$ python -q
>>> import numpy as np
>>> from numpy import linalg as LA
>>> np.set_printoptions(suppress=True, linewidth=140)
>>> def rnd(a):
...     return np.round(a, 1) + 0
... 
>>> arr = np.load("x.npy")
>>> rnd(arr)
array([[-0.8, -1.2,  0.9, -2.5, -0.1,  1.7, -0.7, -0.1,  1.9],
       [-0.2, -0.3,  2.5,  1.6,  1.5,  0.1, -0.6, -2.1,  0.4],
       [ 0. , -1.3, -0.8,  0.7,  2.8,  1.3,  0.3,  1.8, -0.3],
       [-1.8, -0.3, -0.7, -1.4,  1.4, -2.1, -1.7, -0.5, -1.1],
       [ 0.6, -1.7,  0.7,  0.9, -0.7, -2.1, -0.9,  1.7,  1.6],
       [-1.2,  2.8,  1. ,  0. ,  0.8, -0.4,  0.3,  1.6,  1.4],
       [-1.4,  0.3, -2.1,  1.8, -0.6,  1. , -1.6, -0.6,  1.4],
       [-1.6, -1. , -0.7,  0.1,  0.2, -1. ,  2.9, -1. ,  1.2],
       [ 2.4,  0.7, -1.3, -0.8,  1.5, -0.8, -0.1, -1.2,  1.7]])
>>> u = np.array([3, 3, 3, 0, 1, 3, 1, 2, 0])
>>> out = arr + np.outer(u, np.eye(9)[5])
>>> LA.matrix_rank(out - arr)
np.int64(1)
>>> print(rnd(LA.det(out) / LA.det(arr)), rnd(1 + LA.solve(arr, u)[5]))
1.3 1.3
>>> LA.matrix_rank(LA.inv(out) - LA.inv(arr), tol=1e-8)
np.int64(1)
>>> x = np.array([1, -1, 2, -2, -1, 0, 0, -1, -1])
>>> y = arr @ x
>>> b, lr = np.zeros(9), 1 / LA.norm(arr, 2) ** 2
>>> for i in range(200):
...     b -= lr * arr.T @ (arr @ b - y)
...     if i % 50 == 0: print(i, round(LA.norm(arr @ b - y), 1))
... 
0 0.0
50 0.0
100 0.0
150 0.0
>>> rnd(LA.cond(arr))
np.float64(1.0)
>>> print(rnd(arr.sum(axis=0)))
[-4.  -1.9 -0.5  0.4  6.8 -2.3 -2.1 -0.2  8.2]
>>> arr[:, 9]
Traceback (most recent call last):
  File "<python-input-17>", line 1, in <module>
    arr[:, 9]
    ~~~^^^^^^
IndexError: index 9 is out of bounds for axis 1 with size 9
>>> rnd(arr.sum(axis=1))
array([-0.8,  2.9,  4.6, -8.1,  0. ,  6.3, -1.8, -0.9,  2.1])
>>> np.unravel_index(np.abs(arr).argmax(), arr.shape)
(np.int64(7), np.int64(6))
